% ipython --no-banner

In [1]: import numpy as np

In [2]: np.set_printoptions(suppress=True, linewidth=200)

In [3]: rd = lambda a: np.round(a, 2) + 0

In [4]: E = np.load("dump.npy")

In [5]: print(E)
[[-20.85  32.23  -2.84]
 [-12.74  16.76 -10.35]
 [ -0.45   3.82  -5.14]
 [ 26.24  -3.14  -4.21]
 [ 10.45  -0.05 -32.54]
 [  4.35   6.39   5.87]
 [  3.19   7.07   8.61]
 [  1.25   9.19  14.1 ]
 [ 11.95   2.48   6.35]
 [  4.5    3.08  -4.07]
 [ -0.14  24.64  26.25]
 [  4.65   7.51  -2.69]
 [  1.71 -22.3   14.58]
 [ 16.51   1.82 -10.11]
 [ 36.76   5.51  16.83]
 [ 16.56  -0.73  -3.75]
 [-12.79  -6.04  -8.68]
 [ 26.96   0.36  16.19]
 [ -4.63   6.45 -36.44]
 [ 14.89  11.4  -11.52]
 [  0.28  10.27   4.35]
 [-13.79  10.23  -3.3 ]
 [ -1.    15.61 -16.07]
 [ -3.1   22.52 -14.83]
 [-25.42  25.12  12.46]
 [-15.36  -1.29  40.34]
 [-12.15 -32.07 -17.57]
 [-17.88  15.49  -2.13]
 [  8.47  -7.77  29.7 ]
 [ -4.07  -2.72  -3.05]]

In [6]: hat = E @ np.linalg.solve(E.T @ E, E.T)

In [7]: np.allclose(hat @ hat, hat)
Out[7]: True

In [8]: rd(np.linalg.eigvalsh(hat))
Out[8]: array([0., 0., 0., 0., 0., 0., 0., 0., 0., 0., 0., 0., 0., 0., 0., 0., 0., 0., 0., 0., 0., 0., 0., 0., 0., 0., 0., 1., 1., 1.])

In [9]: rd(hat @ E[:, 0])
Out[9]: 
array([-20.85, -12.74,  -0.45,  26.24,  10.45,   4.35,   3.19,   1.25,  11.95,   4.5 ,  -0.14,   4.65,   1.71,  16.51,  36.76,  16.56, -12.79,  26.96,  -4.63,  14.89,   0.28, -13.79,  -1.  ,  -3.1 ,
       -25.42, -15.36, -12.15, -17.88,   8.47,  -4.07])

In [10]: W0 = np.load("m.npy")

In [11]: W0
Out[11]: 
array([[-1.,  0.,  0.,  0.],
       [ 0.,  3.,  2., -4.],
       [ 0.,  2.,  0., -2.],
       [ 0., -4., -2.,  3.]])

In [12]: # splits into 2 blocks

In [13]: print(W0.mean(axis=0))
[-0.25  0.25  0.   -0.75]

In [14]: np.linalg.matrix_rank(W0)
Out[14]: np.int64(4)

In [15]: W0[:, 4]
---------------------------------------------------------------------------
IndexError                                Traceback (most recent call last)
Cell In[15], line 1
----> 1 W0[:, 4]

IndexError: index 4 is out of bounds for axis 1 with size 4

In [16]: W0 - W0[0]
Out[16]: 
array([[ 0.,  0.,  0.,  0.],
       [ 1.,  3.,  2., -4.],
       [ 1.,  2.,  0., -2.],
       [ 1., -4., -2.,  3.]])

In [17]: np.unravel_index(np.abs(W0).argmax(), W0.shape)
Out[17]: (np.int64(1), np.int64(3))

In [18]: print(W0.sum(axis=1))
[-1.  1.  0. -3.]

In [19]: np.count_nonzero(W0)
Out[19]: np.int64(9)

In [20]: np.zeros(4, 4)
---------------------------------------------------------------------------
TypeError                                 Traceback (most recent call last)
Cell In[20], line 1
----> 1 np.zeros(4, 4)

TypeError: Cannot interpret '4' as a data type

In [21]: print(rd(np.linalg.norm(W0)))
8.19

In [22]: np.abs(W0).max()
Out[22]: np.float64(4.0)

In [23]: W1 = np.array([[1, -1, 3, 3, -2, 1],
    ...:     [-1, 0, -2, -1, 3, -1],
    ...:     [3, 3, 3, -2, 3, 3],
    ...:     [3, -1, 3, -1, -2, 0]])

In [24]: coef = np.array([9, 1, -6, -4, -4, -5])

In [25]: H = np.maximum(W0 @ W1 + coef, 0)

In [26]: H
Out[26]: 
array([[ 8.,  2.,  0.,  0.,  0.,  0.],
       [ 0., 11.,  0.,  0., 19.,  0.],
       [ 1.,  3.,  0.,  0.,  6.,  0.],
       [16.,  0.,  5.,  1.,  0.,  0.]])

In [27]: (H > 0).mean(axis=0)
Out[27]: array([0.75, 0.75, 0.25, 0.25, 0.5 , 0.  ])

In [28]: basis = np.array([[1, 0], [1, 2], [0, 1], [0, 0], [1, 1], [0, 0]])

In [29]: H @ basis
Out[29]: 
array([[10.,  4.],
       [30., 41.],
       [10., 12.],
       [16.,  5.]])

In [30]: (H @ basis).round(6).argmax(axis=1)
Out[30]: array([0, 1, 1, 0])

In [31]: q = W0.astype(float).copy()

In [32]: for j in range(4):
    ...:     q[:, j] -= q[:, :j] @ (q[:, :j].T @ q[:, j])
    ...:     q[:, j] /= np.linalg.norm(q[:, j])
    ...: 

In [33]: rd(q.T @ q)
Out[33]: 
array([[1., 0., 0., 0.],
       [0., 1., 0., 0.],
       [0., 0., 1., 0.],
       [0., 0., 0., 1.]])

In [34]: rd(q)
Out[34]: 
array([[-1.  ,  0.  ,  0.  ,  0.  ],
       [ 0.  ,  0.56,  0.5 , -0.67],
       [ 0.  ,  0.37, -0.87, -0.33],
       [ 0.  , -0.74, -0.06, -0.67]])
